>>> import numpy as np
>>> np.set_printoptions(precision=3, suppress=True, linewidth=140)
>>> rnd = lambda a: np.round(a, 3) + 0
>>> K = np.tril(np.array([[0, -2, -1, -3, 5, -1, 3, -5, 5, 4, -4],
...     [2, -3, 3, 0, 3, 4, -5, 5, -1, -2, -1],
...     [-4, -3, 4, 5, -1, 0, -2, -5, -1, -5, -4],
...     [-4, 0, 4, -2, -3, 4, -1, -5, -1, 4, -3],
...     [-2, 4, 5, -1, -2, 0, -2, -2, -5, 5, 1],
...     [-4, -5, 0, 0, -2, 2, -1, -2, 4, 4, 0],
...     [3, 5, -1, -5, 5, -1, 3, -1, -5, 2, 1],
...     [4, -4, 4, 0, -1, 0, -2, 1, 1, -1, 4],
...     [5, 1, 1, -1, 1, -5, 1, -2, 4, -5, -5],
...     [5, 0, -2, 0, -1, 5, 1, -2, -4, 4, 2],
...     [-1, -3, -3, -4, 1, -5, -5, -5, 0, 1, 5]]), -1) + np.eye(11, dtype=int)
>>> print(K)
[[ 1  0  0  0  0  0  0  0  0  0  0]
 [ 2  1  0  0  0  0  0  0  0  0  0]
 [-4 -3  1  0  0  0  0  0  0  0  0]
 [-4  0  4  1  0  0  0  0  0  0  0]
 [-2  4  5 -1  1  0  0  0  0  0  0]
 [-4 -5  0  0 -2  1  0  0  0  0  0]
 [ 3  5 -1 -5  5 -1  1  0  0  0  0]
 [ 4 -4  4  0 -1  0 -2  1  0  0  0]
 [ 5  1  1 -1  1 -5  1 -2  1  0  0]
 [ 5  0 -2  0 -1  5  1 -2 -4  1  0]
 [-1 -3 -3 -4  1 -5 -5 -5  0  1  1]]
>>> rng = np.random.default_rng(4866)
>>> idx = rng.permutation(11)
>>> print(idx)
[ 1  7  9  3  0  5  6  4 10  2  8]
>>> out = K[idx][:, idx]
>>> print(rnd(np.sort(np.abs(np.linalg.eigvals(out)))))
[1. 1. 1. 1. 1. 1. 1. 1. 1. 1. 1.]
>>> print(np.allclose(out, K))
False
>>> print(np.argsort(-np.linalg.norm(K, axis=0).round(6), kind="stable")[:3])
[0 1 5]
>>> M = np.array([[-3, -1, -3, 3, -3],
...     [3, -3, 0, 0, 1],
...     [2, -3, 0, -2, 2],
...     [1, 1, 0, -3, 3],
...     [2, -2, 3, 3, -3],
...     [0, 3, -1, 2, 2],
...     [2, 3, 0, 3, 1],
...     [1, -2, 3, -3, -1],
...     [-1, 0, 1, 3, 3]])
>>> M[:, 0] = 4 * M[:, 3]
>>> print(M)
[[ 12  -1  -3   3  -3]
 [  0  -3   0   0   1]
 [ -8  -3   0  -2   2]
 [-12   1   0  -3   3]
 [ 12  -2   3   3  -3]
 [  8   3  -1   2   2]
 [ 12   3   0   3   1]
 [-12  -2   3  -3  -1]
 [ 12   0   1   3   3]]
>>> print(np.argsort(-np.linalg.norm(M, axis=0).round(6), kind="stable")[:3])
[0 3 4]
>>> print(rnd(np.trace(np.linalg.pinv(M) @ M)))
4.0
>>> print(np.abs(np.diag(np.linalg.qr(M)[1])) > 1e-9)
[ True  True  True False  True]
>>> print(rnd(M @ np.linalg.pinv(M) @ M))
[[ 12.  -1.  -3.   3.  -3.]
 [  0.  -3.   0.   0.   1.]
 [ -8.  -3.   0.  -2.   2.]
 [-12.   1.   0.  -3.   3.]
 [ 12.  -2.   3.   3.  -3.]
 [  8.   3.  -1.   2.   2.]
 [ 12.   3.   0.   3.   1.]
 [-12.  -2.   3.  -3.  -1.]
 [ 12.   0.   1.   3.   3.]]
>>> X = np.loadtxt("layer2.csv", delimiter=",")
>>> print(X)
[[0. 1. 0. 1. 1. 0. 0. 1. 0. 0.]
 [1. 0. 0. 0. 1. 0. 0. 0. 0. 0.]
 [0. 0. 0. 0. 0. 0. 1. 0. 1. 1.]
 [1. 0. 0. 0. 0. 0. 0. 0. 0. 0.]
 [1. 1. 0. 0. 0. 0. 0. 1. 0. 0.]
 [0. 0. 0. 0. 0. 0. 1. 0. 1. 1.]
 [0. 0. 1. 0. 0. 1. 0. 0. 1. 1.]
 [1. 0. 0. 0. 1. 0. 0. 0. 0. 0.]
 [0. 0. 1. 0. 0. 1. 1. 0. 0. 1.]
 [0. 0. 1. 0. 0. 1. 1. 0. 1. 0.]]
>>> U, s, vt = np.linalg.svd(M)
>>> print(rnd(s))
[32.576  7.94   5.531  4.601  0.   ]
>>> out = U[:, :4] @ np.diag(s[:4]) @ vt[:4]
>>> print(np.linalg.matrix_rank(M, rtol=0.05))
4
>>> print(rnd(np.linalg.norm(M - out) / np.linalg.norm(M)))
0.0
>>> print(rnd(np.linalg.norm(M - out, 2)), rnd(s[4]))
0.0 0.0
>>> print(np.linalg.matrix_rank(out))
4
>>> E = np.loadtxt("m.csv", delimiter=",")
>>> print(E)
[[-1.  1.  0.  2.]
 [-2.  0.  0. -3.]
 [ 0.  0. -2.  0.]
 [ 2.  1.  0.  2.]]
>>> P = np.triu(np.array([[1, 2, 0, 1], [3, 1, 3, 2], [1, 0, 1, 2], [2, 3, 3, 2]]), 1) + np.eye(4)
>>> out = P @ E @ np.linalg.inv(P)
>>> print(P @ E - E @ P)
[[-2.  3. -3. -5.]
 [ 4.  6. -6.  6.]
 [ 4.  2.  0.  8.]
 [ 0. -4. -3. -4.]]
>>> print(rnd(np.poly(out)))
[ 1.  1. -3.  7. 18.]
>>> print(np.linalg.matrix_rank(out))
4
>>> print(out)
[[ -3.   8. -24.  33.]
 [  2.  -2.   0.   3.]
 [  4.  -6.  16. -20.]
 [  2.  -3.   9. -12.]]
>>> print(rnd(np.linalg.det(out)))
18.0
>>> print(np.trace(out), np.trace(E))
-1.0 -1.0
>>> vec = np.array([-1, 1, -3, -3])
>>> print(E @ (2 * vec))
[ -8.  22.  12. -14.]
>>> print((E @ vec).argmax())
1
>>> print(np.linalg.norm(E @ vec) <= np.linalg.norm(E, 2) * np.linalg.norm(vec) + 1e-9)
True
>>> np.linalg.determinant(E)
Traceback (most recent call last):
  File "<python-input-42>", line 1, in <module>
    np.linalg.determinant(E)
    ^^^^^^^^^^^^^^^^^^^^^
AttributeError: module 'numpy.linalg' has no attribute 'determinant'
>>> print(rnd(np.sort(np.abs(np.linalg.eigvals(E)))))
[1.931 2.    2.159 2.159]
>>> print(np.allclose(E, E.T))
False
>>> print(E @ E)
[[  3.   1.   0.  -1.]
 [ -4.  -5.   0. -10.]
 [  0.   0.   4.   0.]
 [  0.   4.   0.   5.]]
>>> print(np.trace(E))
-1.0
>>> print(rnd(np.linalg.matrix_power(E, 2)))
[[  3.   1.   0.  -1.]
 [ -4.  -5.   0. -10.]
 [  0.   0.   4.   0.]
 [  0.   4.   0.   5.]]
>>> print(rnd(np.sort(np.linalg.eigvals(E).real)))
[-2.    -1.931  1.466  1.466]
>>> print((E != 0).astype(int))
[[1 1 0 1]
 [1 0 0 1]
 [0 0 1 0]
 [1 1 0 1]]
>>> print(E @ E)
[[  3.   1.   0.  -1.]
 [ -4.  -5.   0. -10.]
 [  0.   0.   4.   0.]
 [  0.   4.   0.   5.]]
>>> print(np.flatnonzero(np.linalg.matrix_power((E != 0) + (E.T != 0) + np.eye(4), 4)[3]))
[0 1 3]
>>> print(rnd(np.linalg.norm(E, 2)))
4.764
>>> print(np.linalg.norm(E, axis=1).argmax())
1
>>> print(rnd(np.linalg.norm(E, axis=0)))
[3.    1.414 2.    4.123]
>>> J = np.loadtxt("dump.csv", delimiter=",")
>>> print(J)
[[ 0.     0.    -1.687 -0.687]
 [ 0.     0.     1.95   2.95 ]
 [ 0.     0.     1.191  2.191]
 [ 0.     0.     0.403  1.403]
 [ 0.     0.     0.25   1.25 ]
 [ 0.     0.    -0.431  0.569]
 [ 0.     0.    -1.613 -0.613]
 [ 0.     0.     0.906  1.906]
 [ 0.     0.     0.592  1.592]
 [ 0.     0.    -1.943 -0.943]
 [ 0.     0.    -0.792  0.208]
 [ 0.     0.    -1.445 -0.445]
 [ 0.     0.     0.969  1.969]
 [ 0.     0.    -0.65   0.35 ]
 [ 0.     0.     0.647  1.647]
 [ 0.     0.     0.796  1.796]]
>>> U, s, vt = np.linalg.svd(J)
>>> vecs = vt[:(s > 1e-8).sum()]
>>> vec = J[13] + 4 * J[11] + rng.integers(2) * np.eye(4)[0]
>>> print(rnd(vec))
[ 1.    0.   -6.43 -1.43]
>>> print(rnd(np.diag(vecs.T @ vecs)))
[0. 0. 1. 1.]
>>> print(rnd(np.linalg.norm(vec - vecs.T @ vecs @ vec)))
1.0
>>> print(np.linalg.matrix_rank(np.vstack([J, vec])))
3
>>> print(rnd(vecs.T @ vecs))
[[0. 0. 0. 0.]
 [0. 0. 0. 0.]
 [0. 0. 1. 0.]
 [0. 0. 0. 1.]]
>>> print(np.allclose(vecs.T @ vecs @ vec, vec))
False
>>> print([round(float(x), 3) for x in np.linalg.svd(J, compute_uv=False)[:3]])
[7.058, 2.604, 0.0]
>>> print(np.linalg.matrix_rank(J, rtol=0.1))
2
>>> m1 = np.load("test11.npy")
>>> print(m1)
[[ 0 -5  4  1 -5 -3 -5 -2  0  5 -5 -2 -2 -1]
 [ 0  0  4  5  1  5  0 -1  4  3 -3 -4  1 -2]
 [ 0  0  0  3  4 -2  5  5  1  0  2 -3  2 -2]
 [ 0  0  0  0  4  4  0 -2 -5  2  0  4 -1  3]
 [ 0  0  0  0  0 -5 -1  5 -3  1  2  2 -2  1]
 [ 0  0  0  0  0  0  0 -4 -4  1 -2  2  5  5]
 [ 0  0  0  0  0  0  0  3  1  2  0  0 -4 -4]
 [ 0  0  0  0  0  0  0  0  0 -2  1  1  0  0]
 [ 0  0  0  0  0  0  0  0  0  5  1 -5  0 -3]
 [ 0  0  0  0  0  0  0  0  0  0  2  5  0 -3]
 [ 0  0  0  0  0  0  0  0  0  0  0 -4 -4  5]
 [ 0  0  0  0  0  0  0  0  0  0  0  0 -3  2]
 [ 0  0  0  0  0  0  0  0  0  0  0  0  0 -1]
 [ 0  0  0  0  0  0  0  0  0  0  0  0  0  0]]
>>> print(np.allclose(m1 @ m1.T, m1.T @ m1))
False
>>> print(rnd(np.sort(np.abs(np.linalg.eigvals(m1)))))
[0. 0. 0. 0. 0. 0. 0. 0. 0. 0. 0. 0. 0. 0.]
>>> print(rnd(np.linalg.det(m1)))
0.0
>>> U, s, vt = np.linalg.svd(m1)
>>> print(rnd(s))
[15.469 14.23  12.15   9.485  8.429  8.204  5.711  2.613  2.151  1.688  0.537  0.238  0.     0.   ]
>>> print(np.argmax(s[:-1] / (s[1:] + 1e-6)) + 1)
12
>>> out = U[:, :12] @ np.diag(s[:12]) @ vt[:12]
>>> print(np.linalg.matrix_rank(out))
12
>>> print(rnd(np.abs(m1 - out).max()))
0.0
>>> rk = np.linalg.matrix_rank(m1)
>>> print(rk)
12
>>> null = np.linalg.svd(m1)[2][rk:].T
>>> print(np.linalg.matrix_rank(m1.T @ m1), np.linalg.matrix_rank(m1 @ m1.T))
12 12
>>> w1 = np.array([[1, 0],
...     [2, 3],
...     [0, 0],
...     [3, 1],
...     [3, 1],
...     [2, 3],
...     [2, 0],
...     [2, 0],
...     [3, 0],
...     [3, 0],
...     [3, 1],
...     [2, 3],
...     [3, 2],
...     [0, 3]])
>>> b = np.array([1, 1])
>>> hid = np.maximum(m1 @ w1 + b, 0)
>>> print(np.linalg.matrix_rank(hid))
2
>>> W2 = np.array([[1, 5], [0, 1]])
>>> print(hid @ W2)
[[  0   0]
 [ 34 173]
 [ 47 235]
 [ 13 101]
 [  0   0]
 [  0  30]
 [  4  20]
 [  0   5]
 [  9  45]
 [ 17  94]
 [  0   0]
 [  0   1]
 [  1   5]
 [  1   6]]
>>> print(w1 @ W2)
[[ 1  5]
 [ 2 13]
 [ 0  0]
 [ 3 16]
 [ 3 16]
 [ 2 13]
 [ 2 10]
 [ 2 10]
 [ 3 15]
 [ 3 15]
 [ 3 16]
 [ 2 13]
 [ 3 17]
 [ 0  3]]
>>> A = np.load("w.npy")
>>> print(A)
[[  4.626 -13.68   -2.173   6.454 -13.975  12.247 -15.945  14.729 -15.276   3.37   -6.382   4.24   -2.607]
 [  6.606 -15.177  -3.507   4.072 -14.544  11.047 -16.155  15.539 -13.977   3.002  -7.142   4.479  -5.086]
 [  4.639 -13.62   -2.884   6.807 -14.927  12.821 -15.735  15.511 -13.682   4.162  -5.195   2.614  -2.542]
 [  7.125 -15.328  -2.598   6.224 -14.421  13.771 -16.741  13.907 -15.264   2.959  -4.472   3.858  -2.114]
 [  5.576 -15.687  -3.387   4.967 -14.671  11.661 -15.749  16.759 -14.84    4.971  -5.846   2.28   -2.471]
 [  4.629 -15.007  -3.58    6.178 -14.61   11.347 -13.983  16.49  -13.985   2.981  -4.818   2.229  -3.056]
 [  5.456 -15.36   -3.424   4.97  -13.879  11.919 -13.265  15.319 -15.742   1.614  -4.144   3.408  -2.888]
 [  5.294 -15.012  -2.49    6.908 -14.6    13.988 -14.067  14.594 -15.204   4.994  -5.452   2.052  -3.311]
 [  7.117 -14.815  -3.09    6.792 -15.64   12.011 -15.705  15.742 -15.094   2.996  -7.876   3.28   -2.098]
 [  5.685 -14.879  -2.32    5.512 -14.038  11.283 -12.744  13.637 -15.469   3.482  -5.355   1.361  -4.418]
 [  5.756 -16.317  -2.258   4.695 -14.332  13.412 -14.913  15.057 -13.942   4.365  -7.186   5.174  -2.008]
 [  7.305 -13.925  -2.389   6.495 -14.572  12.513 -17.63   15.837 -15.903   4.178  -6.537   2.173  -2.074]
 [  5.622 -13.902  -1.34    5.875 -15.397  11.592 -16.409  14.955 -15.585   3.64   -7.676   3.617  -2.181]
 [  5.756 -14.928  -2.042   4.621 -14.799  13.416 -14.73   15.059 -15.159   3.705  -6.147   3.18   -2.769]
 [  5.984 -15.279  -3.057   4.287 -15.047  11.188 -16.176  13.281 -14.529   3.69   -5.611   2.913  -1.256]
 [  7.111 -16.526  -4.563   5.74  -15.964  10.864 -13.959  15.458 -15.482   3.018  -5.256   2.319  -3.766]
 [  6.705 -15.843  -5.285   7.011 -14.096  12.52  -15.192  14.473 -16.277   1.94   -6.063   2.055  -1.089]
 [  6.809 -15.233  -3.383   5.027 -14.07   13.45  -13.417  13.523 -12.674   3.266  -5.466   2.854  -3.546]
 [  6.246 -14.759  -1.74    4.752 -14.646  11.866 -18.01   14.495 -14.823   2.868  -4.815   1.366  -3.256]
 [  6.352 -15.405  -2.417   6.639 -13.961  12.386 -15.282  15.808 -14.091   2.111  -6.851   1.     -4.452]
 [  5.817 -14.575  -2.204   5.781 -15.634  13.713 -14.417  14.491 -17.293   3.253  -7.543   3.631  -0.64 ]
 [  4.2   -15.402  -1.83    6.42  -14.004  11.452 -15.457  14.245 -14.749   1.637  -6.139   3.025  -3.622]
 [  4.884 -15.932  -3.415   5.311 -14.47   11.579 -15.671  15.468 -14.942   2.688  -5.139   0.795  -2.86 ]
 [  6.801 -17.003  -2.588   5.549 -16.282  12.756 -14.237  12.005 -15.219   2.107  -4.821   2.679  -4.133]
 [  6.265 -14.723  -5.059   6.572 -13.21   13.028 -14.268  15.508 -16.913   3.247  -6.447   2.284  -2.757]
 [  5.943 -14.283  -2.424   8.18  -16.075  10.247 -15.458  14.882 -16.197   2.975  -5.733   2.546  -2.645]
 [  8.984 -15.494  -2.747   3.795 -14.845  10.256 -14.596  13.998 -15.006   3.578  -4.608   1.532  -4.338]
 [  5.737 -15.229  -3.538   7.002 -14.978  12.086 -14.772  12.82  -13.519   2.314  -4.805   3.024  -3.642]
 [  5.71  -15.698  -3.152   6.69  -14.905  12.603 -13.257  14.728 -15.163   2.676  -7.348   5.091  -2.451]
 [  7.203 -13.157  -4.352   4.782 -14.227  12.876 -13.641  15.516 -16.065   2.565  -5.446   2.611  -1.683]
 [  6.46  -15.754  -4.028   5.4   -15.068  10.237 -15.104  14.287 -15.365   3.44   -6.707   3.532  -3.708]
 [  5.996 -14.91   -2.727   4.759 -16.396  11.51  -15.203  15.965 -16.524   2.963  -4.397   3.65   -2.345]
 [  6.02  -13.328  -4.128   4.075 -14.901  10.347 -12.978  16.026 -15.831   5.052  -5.686   1.537  -2.002]
 [  5.606 -13.073  -3.987   7.216 -14.788  11.931 -17.097  13.961 -14.685   3.172  -5.758   1.336  -2.774]
 [  4.887 -14.927  -1.179   7.152 -15.806  11.701 -14.178  14.006 -16.192   2.61   -8.252   4.297  -3.406]
 [  5.523 -14.724  -3.408   4.909 -15.111  12.186 -13.807  14.645 -14.241   3.089  -7.39    2.265  -2.299]
 [  5.524 -15.186  -3.39    5.316 -16.592  12.238 -15.532  15.808 -14.284   2.989  -5.206   4.103  -4.124]
 [  6.611 -13.775  -3.723   6.046 -14.29   12.932 -18.082  14.822 -15.771   2.793  -4.747   3.023  -1.711]
 [  5.188 -13.879  -3.451   5.977 -13.374  11.657 -14.238  14.716 -14.233   1.331  -4.95    2.841  -3.707]
 [  7.176 -17.902  -1.814   7.259 -16.491  12.348 -14.736  15.812 -17.167   3.386  -6.115   3.087  -3.59 ]
 [  4.459 -14.739  -2.247   6.174 -16.148  13.424 -15.238  15.883 -16.52    2.961  -6.004   3.309  -3.004]
 [  3.907 -14.722  -2.514   7.055 -15.72   11.685 -14.477  14.146 -17.281   3.943  -6.338   2.268  -2.524]]
>>> vec = np.array([2, 0, 0, 1, 3, 0, 3, 2, 2, 0, 0, 1, 0])
>>> print(np.sign((A @ vec).round(6)))
[-1. -1. -1. -1. -1. -1. -1. -1. -1. -1. -1. -1. -1. -1. -1. -1. -1. -1. -1. -1. -1. -1. -1. -1. -1. -1. -1. -1. -1. -1. -1. -1. -1. -1.
 -1. -1. -1. -1. -1. -1. -1. -1.]
>>> vec @ A
Traceback (most recent call last):
  File "<python-input-94>", line 1, in <module>
    vec @ A
    ~~~~^~~
ValueError: matmul: Input operand 1 has a mismatch in its core dimension 0, with gufunc signature (n?,k),(k,m?)->(n?,m?) (size 42 is different from 13)
